% ipython --no-banner

In [1]: import numpy as np

In [2]: from numpy import linalg as LA

In [3]: np.set_printoptions(precision=3, suppress=True, linewidth=140)

In [4]: r0 = np.array([0, 5, 5, 1, 1, 5, 9, 3, 5, 2, 5, 7, 0]) + 0.5

In [5]: F = np.eye(13) - 2 * np.outer(r0, r0) / (r0 @ r0)

In [6]: F
Out[6]: 
array([[ 0.998, -0.017, -0.017, -0.005, -0.005, -0.017, -0.03 , -0.011, -0.017, -0.008, -0.017, -0.023, -0.002],
       [-0.017,  0.812, -0.188, -0.051, -0.051, -0.188, -0.325, -0.12 , -0.188, -0.086, -0.188, -0.257, -0.017],
       [-0.017, -0.188,  0.812, -0.051, -0.051, -0.188, -0.325, -0.12 , -0.188, -0.086, -0.188, -0.257, -0.017],
       [-0.005, -0.051, -0.051,  0.986, -0.014, -0.051, -0.089, -0.033, -0.051, -0.023, -0.051, -0.07 , -0.005],
       [-0.005, -0.051, -0.051, -0.014,  0.986, -0.051, -0.089, -0.033, -0.051, -0.023, -0.051, -0.07 , -0.005],
       [-0.017, -0.188, -0.188, -0.051, -0.051,  0.812, -0.325, -0.12 , -0.188, -0.086, -0.188, -0.257, -0.017],
       [-0.03 , -0.325, -0.325, -0.089, -0.089, -0.325,  0.438, -0.207, -0.325, -0.148, -0.325, -0.444, -0.03 ],
       [-0.011, -0.12 , -0.12 , -0.033, -0.033, -0.12 , -0.207,  0.924, -0.12 , -0.054, -0.12 , -0.163, -0.011],
       [-0.017, -0.188, -0.188, -0.051, -0.051, -0.188, -0.325, -0.12 ,  0.812, -0.086, -0.188, -0.257, -0.017],
       [-0.008, -0.086, -0.086, -0.023, -0.023, -0.086, -0.148, -0.054, -0.086,  0.961, -0.086, -0.117, -0.008],
       [-0.017, -0.188, -0.188, -0.051, -0.051, -0.188, -0.325, -0.12 , -0.188, -0.086,  0.812, -0.257, -0.017],
       [-0.023, -0.257, -0.257, -0.07 , -0.07 , -0.257, -0.444, -0.163, -0.257, -0.117, -0.257,  0.65 , -0.023],
       [-0.002, -0.017, -0.017, -0.005, -0.005, -0.017, -0.03 , -0.011, -0.017, -0.008, -0.017, -0.023,  0.998]])

In [7]: # symmetric

In [8]: def softmax(z):
   ...:     e = np.exp(z - z.max(axis=-1, keepdims=True))
   ...:     return e / e.sum(axis=-1, keepdims=True)
   ...: 

In [9]: np.round(softmax(10 * F[5]), 3) + 0
Out[9]: array([0.   , 0.   , 0.   , 0.   , 0.   , 0.999, 0.   , 0.   , 0.   , 0.   , 0.   , 0.   , 0.   ])

In [10]: softmax(F[5])
Out[10]: array([0.077, 0.065, 0.065, 0.075, 0.075, 0.177, 0.057, 0.07 , 0.065, 0.072, 0.065, 0.061, 0.077])

In [11]: softmax(F).sum(axis=1)
Out[11]: array([1., 1., 1., 1., 1., 1., 1., 1., 1., 1., 1., 1., 1.])

In [12]: scores = F @ F.T / np.sqrt(13)

In [13]: softmax(scores)[5] @ F
Out[13]: array([ 0.062, -0.07 , -0.07 ,  0.036,  0.036, -0.046, -0.175, -0.017, -0.07 ,  0.009, -0.07 , -0.122,  0.062])

In [14]: softmax(scores).round(6).argmax(axis=1)
Out[14]: array([ 0,  1,  2,  3,  4,  5,  6,  7,  8,  9, 10, 11, 12])

In [15]: rng = np.random.default_rng(54)

In [16]: lab = rng.permutation(13)

In [17]: lab
Out[17]: array([ 7,  6,  0,  3, 12,  2, 11, 10,  9,  4,  8,  1,  5])

In [18]: Y = F[lab][:, lab]

In [19]: np.round(LA.det(Y), 3), round(LA.det(F[lab]), 3)
Out[19]: (np.float64(-1.0), np.float64(-1.0))

In [20]: np.sort(np.abs(LA.eigvals(Y)))
Out[20]: array([1., 1., 1., 1., 1., 1., 1., 1., 1., 1., 1., 1., 1.])

In [21]: round(np.trace(Y), 3)
Out[21]: np.float64(11.0)

In [22]: Y = np.array([[-3, -3],
    ...:     [-3, -3],
    ...:     [-3, 0],
    ...:     [1, 2],
    ...:     [-1, 3],
    ...:     [-3, 1],
    ...:     [2, 2],
    ...:     [0, 2],
    ...:     [0, -3],
    ...:     [-3, 1],
    ...:     [-1, 1],
    ...:     [-3, -2],
    ...:     [3, -1]])

In [23]: np.vstack([F, Y.T]).shape
Out[23]: (15, 13)

In [24]: LA.matrix_rank(F @ Y)
Out[24]: np.int64(2)

In [25]: np.einsum("ij->j", F)
Out[25]: array([ 0.83 , -0.866, -0.866,  0.491,  0.491, -0.866, -2.223, -0.188, -0.866,  0.152, -0.866, -1.545,  0.83 ])

In [26]: Y = F / np.sqrt((F ** 2).mean(axis=1, keepdims=True))

In [27]: Y[2]
Out[27]: array([-0.062, -0.679,  2.927, -0.185, -0.185, -0.679, -1.173, -0.432, -0.679, -0.309, -0.679, -0.926, -0.062])

In [28]: LA.matrix_rank(Y) == LA.matrix_rank(F)
Out[28]: np.True_

In [29]: Y = F / LA.norm(F, axis=1, keepdims=True)

In [30]: cov = Y @ Y.T

In [31]: np.degrees(np.arccos(np.clip(cov[6, 8], -1, 1)))
Out[31]: np.float64(90.0)

In [32]: feats = np.load("x.npy")

In [33]: feats
Out[33]: 
array([[ 0,  0,  0,  0,  0,  0,  0,  0,  0,  0],
       [ 0, -3,  0,  0,  0, -1,  0,  3,  0, -2],
       [ 0,  0, -3,  0,  0,  0,  0,  0,  0,  2],
       [-3,  3,  0,  0,  3,  2,  0,  0,  0,  3],
       [ 3, -1,  2, -2,  0,  0,  0,  0,  0,  0],
       [ 0,  0,  0,  0,  0,  0, -2,  1,  0,  0],
       [ 0,  0,  0, -1,  0,  0,  1,  0,  0,  0],
       [ 0,  0, -3,  1,  0,  0, -3,  2,  0,  1],
       [ 0,  0,  0, -3,  0,  0,  0, -2,  2,  0],
       [ 0,  0,  0,  0,  0,  0,  0,  0,  0,  0],
       [ 0,  0,  3,  0,  0,  0, -2,  0,  0,  0]])

In [34]: r = LA.matrix_rank(feats)

In [35]: r
Out[35]: np.int64(9)

In [36]: ns = LA.svd(feats)[2][r:].T

In [37]: np.round(feats @ ns, 3) + 0
Out[37]: 
array([[0.],
       [0.],
       [0.],
       [0.],
       [0.],
       [0.],
       [0.],
       [0.],
       [0.],
       [0.],
       [0.]])

In [38]: ns.shape
Out[38]: (10, 1)

In [39]: np.round(ns @ ns.T, 3) + 0
Out[39]: 
array([[ 0.009,  0.028,  0.   ,  0.   ,  0.037, -0.084,  0.   ,  0.   ,  0.   ,  0.   ],
       [ 0.028,  0.084,  0.   ,  0.   ,  0.112, -0.252,  0.   ,  0.   ,  0.   ,  0.   ],
       [ 0.   ,  0.   ,  0.   ,  0.   ,  0.   ,  0.   ,  0.   ,  0.   ,  0.   ,  0.   ],
       [ 0.   ,  0.   ,  0.   ,  0.   ,  0.   ,  0.   ,  0.   ,  0.   ,  0.   ,  0.   ],
       [ 0.037,  0.112,  0.   ,  0.   ,  0.15 , -0.336,  0.   ,  0.   ,  0.   ,  0.   ],
       [-0.084, -0.252,  0.   ,  0.   , -0.336,  0.757,  0.   ,  0.   ,  0.   ,  0.   ],
       [ 0.   ,  0.   ,  0.   ,  0.   ,  0.   ,  0.   ,  0.   ,  0.   ,  0.   ,  0.   ],
       [ 0.   ,  0.   ,  0.   ,  0.   ,  0.   ,  0.   ,  0.   ,  0.   ,  0.   ,  0.   ],
       [ 0.   ,  0.   ,  0.   ,  0.   ,  0.   ,  0.   ,  0.   ,  0.   ,  0.   ,  0.   ],
       [ 0.   ,  0.   ,  0.   ,  0.   ,  0.   ,  0.   ,  0.   ,  0.   ,  0.   ,  0.   ]])

In [40]: [int(LA.matrix_rank(feats[:i])) for i in range(1, len(feats) + 1)]
Out[40]: [0, 1, 2, 3, 4, 5, 6, 7, 8, 8, 9]

In [41]: U, sv, VT = LA.svd(feats, full_matrices=False)

In [42]: sv.round(3) + 0
Out[42]: array([7.598, 6.419, 4.685, 4.038, 3.099, 2.637, 0.968, 0.562, 0.091, 0.   ])

In [43]: np.round(U.T @ U, 3) + 0
Out[43]: 
array([[1., 0., 0., 0., 0., 0., 0., 0., 0., 0.],
       [0., 1., 0., 0., 0., 0., 0., 0., 0., 0.],
       [0., 0., 1., 0., 0., 0., 0., 0., 0., 0.],
       [0., 0., 0., 1., 0., 0., 0., 0., 0., 0.],
       [0., 0., 0., 0., 1., 0., 0., 0., 0., 0.],
       [0., 0., 0., 0., 0., 1., 0., 0., 0., 0.],
       [0., 0., 0., 0., 0., 0., 1., 0., 0., 0.],
       [0., 0., 0., 0., 0., 0., 0., 1., 0., 0.],
       [0., 0., 0., 0., 0., 0., 0., 0., 1., 0.],
       [0., 0., 0., 0., 0., 0., 0., 0., 0., 1.]])

In [44]: np.allclose(U * sv @ VT, feats)
Out[44]: True

In [45]: np.round(U.T @ feats @ VT.T, 3) + 0
Out[45]: 
array([[7.598, 0.   , 0.   , 0.   , 0.   , 0.   , 0.   , 0.   , 0.   , 0.   ],
       [0.   , 6.419, 0.   , 0.   , 0.   , 0.   , 0.   , 0.   , 0.   , 0.   ],
       [0.   , 0.   , 4.685, 0.   , 0.   , 0.   , 0.   , 0.   , 0.   , 0.   ],
       [0.   , 0.   , 0.   , 4.038, 0.   , 0.   , 0.   , 0.   , 0.   , 0.   ],
       [0.   , 0.   , 0.   , 0.   , 3.099, 0.   , 0.   , 0.   , 0.   , 0.   ],
       [0.   , 0.   , 0.   , 0.   , 0.   , 2.637, 0.   , 0.   , 0.   , 0.   ],
       [0.   , 0.   , 0.   , 0.   , 0.   , 0.   , 0.968, 0.   , 0.   , 0.   ],
       [0.   , 0.   , 0.   , 0.   , 0.   , 0.   , 0.   , 0.562, 0.   , 0.   ],
       [0.   , 0.   , 0.   , 0.   , 0.   , 0.   , 0.   , 0.   , 0.091, 0.   ],
       [0.   , 0.   , 0.   , 0.   , 0.   , 0.   , 0.   , 0.   , 0.   , 0.   ]])

In [46]: np.abs(VT[0])
Out[46]: array([0.444, 0.507, 0.329, 0.141, 0.299, 0.253, 0.058, 0.094, 0.009, 0.502])

In [47]: np.round(sv / sv[0], 3) + 0
Out[47]: array([1.   , 0.845, 0.617, 0.531, 0.408, 0.347, 0.127, 0.074, 0.012, 0.   ])

In [48]: np.abs(U[:, 0]).round(6).argmax()
Out[48]: np.int64(3)

In [49]: E = np.load("a.npy")

In [50]: E
Out[50]: 
array([[ 0.839,  1.372,  0.236,  1.087, -0.25 ,  0.935],
       [ 0.087, -0.461, -0.687, -0.516,  0.093, -0.629],
       [ 4.009,  4.218, -0.229,  5.072, -0.365,  5.068],
       [-6.391, -6.224,  0.587, -8.41 , -0.155, -8.928],
       [ 0.177,  0.544,  0.013,  0.381, -0.206, -0.054],
       [ 1.464,  1.032, -0.431,  1.097, -0.257,  1.165],
       [ 2.721,  2.471, -0.233,  4.177, -0.496,  3.35 ],
       [-2.576, -2.56 ,  0.142, -3.16 ,  0.262, -3.114],
       [ 0.618,  0.306,  0.154,  0.769, -0.034,  0.974],
       [-3.158, -3.716,  0.301, -4.598,  0.364, -4.59 ],
       [-0.646, -0.331, -0.325, -0.804,  0.129, -0.754],
       [-0.336,  0.223, -0.756, -0.656,  0.018,  0.416],
       [ 0.687,  0.913,  0.01 ,  0.876, -0.282,  1.312],
       [ 3.084,  2.743,  0.6  ,  3.602,  0.168,  3.529],
       [-3.537, -3.737,  0.246, -5.7  ,  0.095, -5.167],
       [ 1.356,  1.808,  0.094,  2.066,  0.143,  2.114],
       [-3.3  , -3.527, -0.584, -4.425, -0.082, -4.719],
       [ 5.079,  5.726,  0.384,  6.922,  0.235,  7.056],
       [-1.522, -1.562, -0.071, -1.501, -0.267, -2.179],
       [-0.489, -0.338, -0.354, -0.972, -0.329, -0.701],
       [ 2.066,  2.698, -0.076,  3.107, -0.047,  3.039],
       [-2.159, -2.372, -0.366, -3.275, -0.352, -2.635],
       [ 5.09 ,  5.301,  0.263,  6.278,  0.269,  7.122],
       [-5.38 , -5.244, -0.004, -7.064,  0.18 , -7.69 ],
       [ 1.961,  2.125,  0.538,  2.841, -0.199,  3.11 ],
       [-5.626, -4.678, -0.359, -7.374,  0.037, -7.54 ],
       [-5.317, -5.601, -0.106, -6.844,  0.162, -7.013],
       [-3.93 , -3.866,  0.226, -5.35 ,  0.856, -4.793],
       [ 0.413,  0.515,  0.274,  0.321,  0.54 ,  0.185],
       [-0.389, -0.005, -0.155, -0.385,  0.208,  0.451],
       [ 0.155,  0.079, -0.317, -0.177, -0.068,  0.156],
       [-0.014, -0.675,  1.057, -0.741, -0.135, -0.492],
       [ 1.882,  1.925,  0.248,  2.915, -0.177,  2.136],
       [ 5.301,  4.875,  0.005,  6.807, -0.293,  6.387],
       [ 1.545,  1.062, -0.294,  1.722,  0.03 ,  1.717],
       [-3.157, -2.853, -0.283, -4.192,  0.017, -4.17 ],
       [ 4.516,  4.77 , -0.004,  6.036,  0.407,  6.481],
       [ 1.289,  1.534,  0.002,  1.987, -0.339,  1.845],
       [-2.993, -3.382,  0.493, -4.763, -0.488, -4.594],
       [ 2.909,  2.239, -0.34 ,  3.253,  0.124,  4.131],
       [-1.406, -1.731, -0.238, -2.202,  0.006, -2.05 ],
       [-0.469, -0.643, -0.012, -0.703,  0.339, -0.731],
       [ 1.062,  1.084,  0.106,  1.33 , -0.042,  1.311],
       [ 5.125,  5.177, -0.337,  6.953, -0.357,  6.659],
       [-2.948, -2.519,  0.51 , -3.73 ,  0.268, -4.12 ]])

In [51]: U, sv, VT = LA.svd(E)

In [52]: sv
Out[52]: array([48.125,  2.511,  2.25 ,  1.87 ,  1.583,  1.327])

In [53]: np.argmax(sv[:-1] / (sv[1:] + 1e-6)) + 1
Out[53]: np.int64(1)

In [54]: Y = U[:, :1] @ np.diag(sv[:1]) @ VT[:1]

In [55]: round(LA.norm(E - Y) / LA.norm(E), 3)
Out[55]: np.float64(0.091)

In [56]: softmax(E[28] + -3)
Out[56]: array([0.172, 0.19 , 0.149, 0.157, 0.195, 0.137])

In [57]: softmax(10 * E[28])
Out[57]: array([0.124, 0.343, 0.031, 0.049, 0.44 , 0.013])

In [58]: scores = E @ E.T / np.sqrt(6)

In [59]: softmax(scores)[28] @ E
Out[59]: array([4.03 , 4.157, 0.063, 5.278, 0.008, 5.386])

In [60]: Xs = E - E.mean(axis=0)

In [61]: V = LA.svd(Xs)[2][:1]

In [62]: Y = Xs - Xs @ V.T @ V

In [63]: LA.norm(Y, axis=1).round(6).argmax()
Out[63]: np.int64(31)

In [64]: (Xs @ V.T).std(axis=0)
Out[64]: array([7.171])

In [65]: x = np.array([1, 1, 0, 1, 1, 3])

In [66]: y = E @ x

In [67]: b, lr = np.zeros(6), 1 / LA.norm(E, 2) ** 2

In [68]: for i in range(250):
    ...:     b -= lr * E.T @ (E @ b - y)
    ...:     if i % 50 == 0: print(i, round(LA.norm(E @ b - y), 3))
    ...: 
0 4.046
50 3.63
100 3.257
150 2.924
200 2.624

In [69]: b
Out[69]: array([ 1.216,  1.222, -0.016,  1.408,  0.421,  2.265])

In [70]: X = np.load("block10.npy")

In [71]: X
Out[71]: 
array([[-8.865,  0.865, -6.797],
       [-4.671, -3.329, -0.507],
       [-4.927, -3.073, -0.89 ],
       [-4.565, -3.435, -0.348],
       [-3.273, -4.727,  1.59 ],
       [-3.161, -4.839,  1.759],
       [-7.558, -0.442, -4.837],
       [-3.172, -4.828,  1.742],
       [-5.494, -2.506, -1.741],
       [-5.314, -2.686, -1.471],
       [-3.627, -4.373,  1.06 ],
       [-1.504, -6.496,  4.244],
       [-5.333, -2.667, -1.5  ],
       [-1.711, -6.289,  3.933],
       [-7.658, -0.342, -4.987],
       [-0.957, -7.043,  5.065],
       [-5.4  , -2.6  , -1.6  ],
       [-5.41 , -2.59 , -1.615],
       [-7.404, -0.596, -4.605],
       [-4.258, -3.742,  0.113],
       [-5.286, -2.714, -1.429],
       [-7.52 , -0.48 , -4.779],
       [-5.453, -2.547, -1.68 ],
       [-5.13 , -2.87 , -1.195],
       [-3.991, -4.009,  0.514],
       [-5.603, -2.397, -1.905],
       [-5.26 , -2.74 , -1.39 ],
       [-5.344, -2.656, -1.517],
       [-5.683, -2.317, -2.025],
       [-5.432, -2.568, -1.648],
       [-4.841, -3.159, -0.761]])

In [72]: # rank 2

In [73]: lab = X[:, 2] > np.median(X[:, 2])

In [74]: r0 = X[lab].mean(axis=0) - X[~lab].mean(axis=0)

In [75]: np.argsort(-np.abs(r0).round(6), kind="stable")
Out[75]: array([2, 0, 1])

In [76]: lab.astype(int)
Out[76]: array([0, 1, 1, 1, 1, 1, 0, 1, 0, 0, 1, 1, 0, 1, 0, 1, 0, 0, 0, 1, 0, 0, 0, 1, 1, 0, 1, 0, 0, 0, 1])

In [77]: np.round((((X - X.mean(axis=0)) @ r0 > 0) == lab).mean(), 3)
Out[77]: np.float64(0.935)

In [78]: r0
Out[78]: array([ 2.502, -2.502,  3.754])
